$ python3 -q
>>> import numpy as np
>>> np.set_printoptions(precision=3, suppress=True, linewidth=160, legacy="1.25")
>>> data = np.cumsum(np.array([[-3, 2, 3],
...     [-1, 3, 1],
...     [-3, -2, -2],
...     [1, 0, 3],
...     [3, 1, 0],
...     [1, 1, 0],
...     [-1, -2, 3],
...     [1, 1, -2],
...     [-3, -1, -1],
...     [3, 3, -3],
...     [-1, -2, 1]]), axis=0)
>>> print(data)
[[-3  2  3]
 [-4  5  4]
 [-7  3  2]
 [-6  3  5]
 [-3  4  5]
 [-2  5  5]
 [-3  3  8]
 [-2  4  6]
 [-5  3  5]
 [-2  6  2]
 [-3  4  3]]
>>> Xc = data - data.mean(axis=0)
>>> Uu, s, Vt = np.linalg.svd(Xc, full_matrices=False)
>>> print(np.abs(Vt[0]).argmax())
2
>>> print(np.abs(Vt[-1]))
[0.462 0.848 0.26 ]
>>> print((np.sign(Uu[:, 0]) == np.sign(Uu[0, 0])).astype(int))
[1 1 1 1 0 0 0 0 1 1 1]
>>> print(np.searchsorted(np.cumsum(s ** 2) / (s ** 2).sum(), 0.9) + 1)
2
>>> print(np.round(Xc.mean(axis=0), 3) + 0)
[0. 0. 0.]
>>> print(np.linalg.matrix_rank(Xc))
3
>>> z = data[:, 1] > np.median(data[:, 1])
>>> u = data[z].mean(axis=0) - data[~z].mean(axis=0)
>>> print(z.astype(int))
[0 1 0 0 0 1 0 0 0 1 0]
>>> arr = np.load("dump.npy")
>>> print(arr)
[[ 0  0  0  0]
 [-1  0 -3  0]
 [ 0  0  0  0]
 [ 2  0  1  0]]
>>> rng = np.random.default_rng(69735)
>>> z = rng.permutation(4)
>>> print(z)
[0 3 2 1]
>>> M2 = arr[z][:, z]
>>> print(np.trace(M2))
0
>>> print(np.round(np.linalg.det(M2), 3), np.round(np.linalg.det(arr[z]), 3))
0.0 0.0
>>> M2 = arr + rng.integers(-2, 3, (4, 2)) @ rng.integers(-2, 3, (2, 4))
>>> print(M2)
[[ 4  2  0 -4]
 [-1  0 -3  0]
 [ 2  3  4 -2]
 [ 2  1  3  0]]
>>> print(M2 - arr)
[[ 4  2  0 -4]
 [ 0  0  0  0]
 [ 2  3  4 -2]
 [ 0  1  2  0]]
>>> print(np.linalg.matrix_rank(M2 - arr, tol=1e-8))
2
>>> A = np.loadtxt("case1.csv", delimiter=",")
>>> print(A)
[[ 0.961 -3.612  0.613]
 [ 1.62   5.975 -0.428]
 [ 0.575 -0.214 -2.341]
 [-0.546  3.375 -0.105]
 [ 0.252 -1.828  0.498]
 [ 1.427 -0.395 -1.214]
 [-0.906 -0.531  2.009]
 [ 1.242  1.626 -1.27 ]
 [-0.849 -2.844  0.603]
 [ 0.836  3.525 -0.4  ]
 [ 1.583  2.046 -1.645]
 [-0.743  0.423  0.183]
 [ 1.029 -2.226 -0.881]
 [ 0.141  3.019  0.799]
 [ 0.956  1.872 -0.532]
 [ 0.615 -5.166 -0.565]
 [ 0.849  1.03   0.176]
 [ 0.362 -2.497  1.227]]
>>> Xc = A - A.mean(axis=0)
>>> V = np.linalg.svd(Xc)[2][:1]
>>> M2 = Xc - Xc @ V.T @ V
>>> print(np.cov(Xc @ V.T, rowvar=False))
8.466532985770414
>>> print(round(np.linalg.norm(M2) / np.linalg.norm(Xc), 3))
0.412
>>> M2 = np.c_[A[:, :1] @ np.array([[1]]), np.array([0, 1, 2, 1, 0, 2, 0, 2, 2, 3, 2, 3, 0, 3, 2, 2, 3, 0])]
>>> print(M2)
[[ 0.961  0.   ]
 [ 1.62   1.   ]
 [ 0.575  2.   ]
 [-0.546  1.   ]
 [ 0.252  0.   ]
 [ 1.427  2.   ]
 [-0.906  0.   ]
 [ 1.242  2.   ]
 [-0.849  2.   ]
 [ 0.836  3.   ]
 [ 1.583  2.   ]
 [-0.743  3.   ]
 [ 1.029  0.   ]
 [ 0.141  3.   ]
 [ 0.956  2.   ]
 [ 0.615  2.   ]
 [ 0.849  3.   ]
 [ 0.362  0.   ]]
>>> print(np.linalg.matrix_rank(np.c_[A, M2]))
4
>>> print(np.round(np.linalg.norm(M2 - A @ np.linalg.lstsq(A, M2)[0], axis=0), 3) + 0)
[0.    7.013]
>>> print(np.round(np.linalg.lstsq(A, M2[:, 0])[0], 3) + 0)
[1. 0. 0.]
>>> print(np.linalg.matrix_rank(M2))
2
>>> Xc = A - A.mean(axis=1)
Traceback (most recent call last):
  File "<python-input-40>", line 1, in <module>
    Xc = A - A.mean(axis=1)
         ~~^~~~~~~~~~~~~~~~
ValueError: operands could not be broadcast together with shapes (18,3) (18,) 
>>> Xc = A - A.mean(axis=0)
>>> Uu, s, Vt = np.linalg.svd(Xc, full_matrices=False)
>>> print(s)
[11.997  4.914  2.306]
>>> print(Vt[0] * np.sign(Vt[0, np.abs(Vt[0]).argmax()]))
[ 0.073  0.993 -0.09 ]
>>> z = rng.permutation(3)
>>> M2 = A[:, z] * rng.choice([-1, 1], 3)
>>> print(M2)
[[-0.613 -3.612  0.961]
 [ 0.428  5.975  1.62 ]
 [ 2.341 -0.214  0.575]
 [ 0.105  3.375 -0.546]
 [-0.498 -1.828  0.252]
 [ 1.214 -0.395  1.427]
 [-2.009 -0.531 -0.906]
 [ 1.27   1.626  1.242]
 [-0.603 -2.844 -0.849]
 [ 0.4    3.525  0.836]
 [ 1.645  2.046  1.583]
 [-0.183  0.423 -0.743]
 [ 0.881 -2.226  1.029]
 [-0.799  3.019  0.141]
 [ 0.532  1.872  0.956]
 [ 0.565 -5.166  0.615]
 [-0.176  1.03   0.849]
 [-1.227 -2.497  0.362]]
>>> Uu, _, Vt = np.linalg.svd(A.T @ M2)
>>> print(z)
[2 1 0]
>>> print(np.round(Uu @ Vt, 3) + 0)
[[ 0.  0.  1.]
 [ 0.  1.  0.]
 [-1.  0.  0.]]
>>> M2 = np.array([[-4, -7, 5], [-6, 6, -1], [4, -8, -6]])
>>> M2[-1] = M2[0]
>>> F = M2 + 0.02 * np.eye(3)
>>> print(F)
[[-3.98 -7.    5.  ]
 [-6.    6.02 -1.  ]
 [-4.   -7.    5.02]]
>>> print(np.linalg.cond(F) > 100)
True
>>> print(np.argsort(-np.linalg.norm(F, axis=0).round(6), kind="stable")[:3])
[1 0 2]
>>> M2 = F / np.sqrt((F ** 2).mean(axis=1, keepdims=True))
>>> print(np.linalg.matrix_rank(F - F.mean(axis=1, keepdims=True)))
2
>>> print(F - F.mean(axis=1, keepdims=True))
[[-1.987 -5.007  6.993]
 [-5.673  6.347 -0.673]
 [-2.007 -5.007  7.013]]
>>> print(np.linalg.matrix_rank(M2) == np.linalg.matrix_rank(F))
True
>>> print(np.linalg.norm(M2, axis=1))
[1.732 1.732 1.732]
>>> print(M2[1])
[-1.214  1.218 -0.202]
>>> u = np.array([1, -1])
>>> print(np.polyval(u, F[2]))
[-5.   -8.    4.02]
>>> print(np.cross(F[2, :3], F[1, :3]))
[-23.22 -34.12 -66.08]
>>> print(np.array([np.convolve(row, u, "same") for row in F]))
[[-3.98 -3.02 12.  ]
 [-6.   12.02 -7.02]
 [-4.   -3.   12.02]]
>>> Uu, s, Vt = np.linalg.svd(F)
>>> print(np.argmax(s[:-1] / (s[1:] + 1e-6)) + 1)
2
>>> M2 = Uu[:, :2] @ np.diag(s[:2]) @ Vt[:2]
>>> print(np.linalg.matrix_rank(M2))
2
>>> print(round(np.linalg.norm(F - M2, 2), 3), np.round(s[2], 3))
0.008 0.008
>>> O, R = np.linalg.qr(data)
>>> print(O @ R)
[[-3.  2.  3.]
 [-4.  5.  4.]
 [-7.  3.  2.]
 [-6.  3.  5.]
 [-3.  4.  5.]
 [-2.  5.  5.]
 [-3.  3.  8.]
 [-2.  4.  6.]
 [-5.  3.  5.]
 [-2.  6.  2.]
 [-3.  4.  3.]]
>>> print(round(abs(R[0, 0]), 3), round(float(np.linalg.norm(data[:, 0])), 3))
13.191 13.191
>>> print(round(np.trace(O @ O.T), 3))
3.0
>>> print(O.shape, R.shape)
(11, 3) (3, 3)
>>> basis = np.array([[0, 0, 1], [0, -2, -2], [-2, -1, -2]])
>>> E = np.repeat(basis, 18 // 3, axis=0)
>>> E = E + 0.05 * rng.normal(size=E.shape)
>>> print(E)
[[ 0.013  0.035  1.007]
 [ 0.023 -0.013  1.082]
 [-0.056 -0.018  0.956]
 [-0.064 -0.003  0.974]
 [-0.138  0.082  0.892]
 [ 0.042 -0.115  0.987]
 [ 0.029 -2.106 -1.894]
 [-0.017 -1.939 -1.902]
 [ 0.036 -2.008 -2.002]
 [ 0.001 -1.962 -1.979]
 [-0.02  -1.92  -2.039]
 [-0.008 -1.997 -1.94 ]
 [-1.991 -0.955 -2.04 ]
 [-2.074 -0.991 -1.947]
 [-1.985 -1.036 -1.941]
 [-2.022 -1.016 -2.017]
 [-2.045 -0.932 -2.056]
 [-1.986 -0.994 -2.021]]
>>> basis = E[[14, 10]].astype(float)
>>> for _ in range(3):
...     z = np.linalg.norm(E[:, None] - basis, axis=-1).argmin(axis=1)
...     basis = np.array([E[z == j].mean(axis=0) for j in range(2)])
... 
>>> print(z)
[1 1 1 1 1 1 1 1 1 1 1 1 0 0 0 0 0 0]
>>> print(np.bincount(z))
[ 6 12]
